$ python3 -q
>>> import numpy as np
>>> import numpy.linalg as la
>>> np.set_printoptions(suppress=True, linewidth=160)
>>> feats = np.load("block0.npy")
>>> feats
array([[-2.9,  0. ,  5. , -4. ],
       [-4. ,  0.1,  5. ,  4. ],
       [ 1. ,  4. , -4.9,  0. ],
       [-3. ,  0. ,  5. , -3.9]])
>>> round(np.log10(la.cond(feats)))
2
>>> np.argsort(-la.norm(feats, axis=0).round(6), kind="stable")[:3]
array([2, 3, 0])
>>> la.matrix_rank(feats, rtol=0.1)
np.int64(3)
>>> [round(float(x), 1) for x in la.svd(feats, compute_uv=False)[:3]]
[11.7, 6.6, 4.0]
>>> arr = np.loadtxt("arr.csv", delimiter=",")
>>> arr
array([[-1., -1., -1., -1., -1.],
       [-1., -2., -2., -2., -2.],
       [-1., -2., -3., -3., -3.],
       [-1., -2., -3., -4., -4.],
       [-1., -2., -3., -4., -5.]])
>>> # equal to its transpose
>>> r0 = np.array([1, -2, 1, -2, 0])
>>> A2 = arr + np.outer(r0, np.eye(5)[4])
>>> la.matrix_rank(A2 - arr)
np.int64(1)
>>> np.allclose(feats @ feats.T, feats.T @ feats)
False
>>> assert feats == feats.T
Traceback (most recent call last):
  File "<python-input-16>", line 1, in <module>
    assert feats == feats.T
           ^^^^^^^^^^^^^^^^
ValueError: The truth value of an array with more than one element is ambiguous. Use a.any() or a.all()
>>> np.round(np.sort(np.abs(la.eigvals(feats))), 1)
array([0.1, 2.9, 5.3, 9.2])
>>> np.trace(feats)
np.float64(-11.6)
>>> np.round(la.matrix_power(feats, 2), 1)
array([[ 25.4,  20. , -59. ,  27.2],
       [  4.2,  20. , -24. ,   0.8],
       [-23.8, -19.2,  49. ,  12. ],
       [ 25.4,  20. , -59. ,  27.2]])
>>> E = np.load("layer0.npy")
>>> E.round(1)
array([[-0.7,  0.6, -0.4],
       [-0.5,  0.1,  0.9],
       [ 0.6,  0.8,  0.3]])
>>> # columns are unit length and at right angles
>>> O, evecs = la.qr(arr[:, :1])[0], la.qr(arr[:, 1:])[0]
>>> sigma = la.svd(O.T @ evecs, compute_uv=False)
>>> np.round(np.degrees(np.arccos(sigma.clip(0, 1))), 1)
array([11.5])
>>> J = np.loadtxt("a.csv", delimiter=",")
>>> J.round(1)
array([[-0.3, -4.7, -0.4, -1.7],
       [ 3.1, -1.1,  3.5,  1.5],
       [ 2.4,  1.4,  0.1, -4.2],
       [ 3.1, -0.5, -3.6,  1.6]])
>>> O = J.astype(float).copy()
>>> for j in range(4):
...     O[:, j] -= O[:, :j] @ (O[:, :j].T @ O[:, j])
...     O[:, j] /= la.norm(O[:, j])
... 
>>> np.round(O.T @ J, 1) + 0
array([[5., 0., 0., 0.],
       [0., 5., 0., 0.],
       [0., 0., 5., 0.],
       [0., 0., 0., 5.]])
>>> np.round(np.kron(np.eye(2, dtype=int), J), 1)
array([[-0.3, -4.7, -0.4, -1.7, -0. , -0. , -0. , -0. ],
       [ 3.1, -1.1,  3.5,  1.5,  0. , -0. ,  0. ,  0. ],
       [ 2.4,  1.4,  0.1, -4.2,  0. ,  0. ,  0. , -0. ],
       [ 3.1, -0.5, -3.6,  1.6,  0. , -0. , -0. ,  0. ],
       [-0. , -0. , -0. , -0. , -0.3, -4.7, -0.4, -1.7],
       [ 0. , -0. ,  0. ,  0. ,  3.1, -1.1,  3.5,  1.5],
       [ 0. ,  0. ,  0. , -0. ,  2.4,  1.4,  0.1, -4.2],
       [ 0. , -0. , -0. ,  0. ,  3.1, -0.5, -3.6,  1.6]])
>>> np.round(la.eigvals(J), 1)
array([-5. +0.j,  0.1+5.j,  0.1-5.j,  5. +0.j])
>>> round(np.einsum("ii->", J), 1)
np.float64(0.2)
>>> x = np.array([-1, 2, 2, -2])
>>> a = np.maximum(J @ x, 0)
>>> np.flatnonzero(a > 1e-9)
array([2])
>>> np.round(J * (a > 1e-9)[:, None], 1)
array([[-0. , -0. , -0. , -0. ],
       [ 0. , -0. ,  0. ,  0. ],
       [ 2.4,  1.4,  0.1, -4.2],
       [ 0. , -0. , -0. ,  0. ]])
>>> np.round(J.T @ a, 1)
array([ 21.2,  12. ,   0.6, -36.7])
>>> X = np.loadtxt("test15.csv", delimiter=",")
>>> X
array([[ 0., -2.,  0.],
       [-2.,  0.,  0.],
       [ 0.,  0.,  0.]])
>>> # null space of dimension 1
>>> X[:, 1] @ X[:, 2]
np.float64(0.0)
>>> np.round(la.norm(X, axis=0), 1)
array([2., 2., 0.])
>>> np.round(la.pinv(X), 1)
array([[ 0. , -0.5,  0. ],
       [-0.5,  0. ,  0. ],
       [ 0. ,  0. ,  0. ]])
>>> X.T @ X
array([[4., 0., 0.],
       [0., 4., 0.],
       [0., 0., 0.]])
>>> X @ X
array([[4., 0., 0.],
       [0., 4., 0.],
       [0., 0., 0.]])
>>> (la.matrix_power((X != 0) + (X.T != 0) + np.eye(3), 3) > 0).astype(int)
array([[1, 1, 0],
       [1, 1, 0],
       [0, 0, 1]])
>>> (X != 0).astype(int)
array([[0, 1, 0],
       [1, 0, 0],
       [0, 0, 0]])
>>> r = la.matrix_rank(X)
>>> r
np.int64(2)
>>> null = la.svd(X)[2][r:].T
>>> null @ null.T
array([[0., 0., 0.],
       [0., 0., 0.],
       [0., 0., 1.]])
>>> X @ null
array([[0.],
       [0.],
       [0.]])
>>> M = np.array([[1, 3, 3, 1, 0],
...     [3, 1, 3, 3, 1],
...     [3, 3, 1, 3, 3],
...     [1, 3, 3, 1, 3],
...     [0, 1, 3, 3, 1]])
>>> # equal to its transpose
>>> round(float(la.eigvalsh(M).min()), 1)
-3.3
>>> np.all(la.eigvalsh(M) > 0)
np.False_
>>> round(float(la.norm(M[3], 1)), 1), np.round(la.norm(M[3], np.inf), 1)
(11.0, np.float64(3.0))
>>> np.round(la.norm(M, axis=0), 1)
array([4.5, 5.4, 6.1, 5.4, 4.5])
>>> round(float(la.norm(M, 1)), 1), np.round(la.norm(M, np.inf), 1)
(13.0, np.float64(13.0))
>>> A = np.load("x.npy")
>>> A
array([[ 0.,  0.,  0.],
       [ 0.,  0., -1.],
       [ 0., -1.,  0.]])
>>> # splits into 2 blocks
>>> r = la.matrix_rank(A)
>>> r
np.int64(2)
>>> null = la.svd(A)[2][r:].T
>>> np.allclose(A @ null, 0)
True
>>> null @ null.T
array([[1., 0., 0.],
       [0., 0., 0.],
       [0., 0., 0.]])
>>> data = np.array([[6, -4, 3], [0, -6, -8], [0, 0, -6]])
>>> data
array([[ 6, -4,  3],
       [ 0, -6, -8],
       [ 0,  0, -6]])
>>> # triangular, det is the product of the diagonal
>>> x = np.array([3, 1, 3])
>>> y = data @ x
>>> y
array([ 23, -30, -18])
>>> np.round(la.solve(data, y + data[:, 1]), 1)
array([3., 2., 3.])
>>> np.round(la.solve(data, -2 * y), 1)
array([-6., -2., -6.])
>>> np.round(la.solve(data, data[:, 2]), 1)
array([ 0., -0.,  1.])
>>> np.round(la.solve(data, y), 1)
array([3., 1., 3.])
>>> r0 = np.array([-3, 1, 3])
>>> A2 = data + np.outer(r0, np.eye(3)[0])
>>> np.round(la.det(A2) / la.det(data), 1), round(float(1 + la.solve(data, r0)[0]), 1)
(np.float64(1.1), 1.1)
>>> la.matrix_rank(la.inv(A2) - la.inv(data), tol=1e-8)
np.int64(1)
>>> rng = np.random.default_rng(84)
>>> labels = rng.permutation(3)
>>> labels
array([0, 1, 2])
>>> A2 = data[labels][:, labels]
>>> np.trace(A2)
np.int64(-6)
>>> round(la.det(A2), 1), round(float(la.det(data[labels])), 1)
(np.float64(216.0), 216.0)
>>> A2
array([[ 6, -4,  3],
       [ 0, -6, -8],
       [ 0,  0, -6]])
>>> np.round(np.sort(np.abs(la.eigvals(A2))), 1)
array([6., 6., 6.])
>>> np.allclose(A2, data)
True
>>> U, sigma, VT = la.svd(feats)
>>> np.argmax(sigma[:-1] / (sigma[1:] + 1e-6)) + 1
np.int64(3)
>>> sigma.round(1) + 0
array([11.7,  6.6,  4. ,  0. ])
>>> A2 = U[:, :3] @ np.diag(sigma[:3]) @ VT[:3]
>>> np.round(la.norm(feats - A2) / la.norm(feats), 1)
np.float64(0.0)
>>> np.round(np.abs(feats - A2).max(), 1)
np.float64(0.0)
>>> A2.round(1) + 0
array([[-2.9,  0. ,  5. , -4. ],
       [-4. ,  0.1,  5. ,  4. ],
       [ 1. ,  4. , -4.9,  0. ],
       [-3. ,  0. ,  5. , -3.9]])
>>> round(la.norm(feats - A2, 2), 1), round(float(sigma[3]), 1)
(np.float64(0.0), 0.0)
>>> la.matrix_rank(feats, rtol=0.05)
np.int64(3)
>>> A2 = data[0, 0] * data[1:] - np.outer(data[1:, 0], data[0])
>>> A2
array([[  0, -36, -48],
       [  0,   0, -36]])
>>> la.matrix_rank(A2), la.matrix_rank(data)
(np.int64(2), np.int64(3))
>>> np.flatnonzero(~A2.round(6).any(axis=1))
array([], dtype=int64)
